>>> import numpy as np
>>> from numpy import linalg as LA
>>> np.set_printoptions(precision=3, suppress=True, linewidth=160)
>>> W0 = np.load("out2.npy")
>>> W0
array([[0, 0, 0, 4, 2],
       [0, 0, 0, 4, 2],
       [0, 0, 0, 0, 0],
       [0, 0, 0, 0, 0],
       [0, 0, 0, 2, 1],
       [0, 0, 0, 4, 2],
       [0, 0, 0, 4, 2]])
>>> W0 @ LA.pinv(W0) @ W0
array([[0., 0., 0., 4., 2.],
       [0., 0., 0., 4., 2.],
       [0., 0., 0., 0., 0.],
       [0., 0., 0., 0., 0.],
       [0., 0., 0., 2., 1.],
       [0., 0., 0., 4., 2.],
       [0., 0., 0., 4., 2.]])
>>> LA.lstsq(W0[:-1].T, W0[-1])[2]
np.int32(1)
>>> np.abs(np.diag(LA.qr(W0)[1])) > 1e-9
array([False, False, False,  True, False])
>>> np.unique(W0.round(6), axis=0).shape
(3, 5)
>>> r = LA.matrix_rank(W0)
>>> r
np.int64(1)
>>> ns = LA.svd(W0)[2][r:].T
>>> LA.matrix_rank(W0.T @ W0), LA.matrix_rank(W0 @ W0.T)
(np.int64(1), np.int64(1))
>>> ns.shape
(5, 4)
>>> np.allclose(W0 @ ns, 0)
True
>>> np.round(ns @ ns.T, 3) + 0
array([[ 1. ,  0. ,  0. ,  0. ,  0. ],
       [ 0. ,  1. ,  0. ,  0. ,  0. ],
       [ 0. ,  0. ,  1. ,  0. ,  0. ],
       [ 0. ,  0. ,  0. ,  0.2, -0.4],
       [ 0. ,  0. ,  0. , -0.4,  0.8]])
>>> LA.matrix_rank(W0, rtol=0.1)
np.int64(1)
>>> np.round(LA.norm(W0, 2) / LA.norm(W0), 3)
np.float64(1.0)
>>> LA.cond(W0) > 100
np.True_
>>> np.argsort(-LA.norm(W0, axis=0).round(6), kind="stable")[:3]
array([3, 4, 0])
>>> [round(float(x), 3) for x in LA.svd(W0, compute_uv=False)[:3]]
[9.22, 0.0, 0.0]
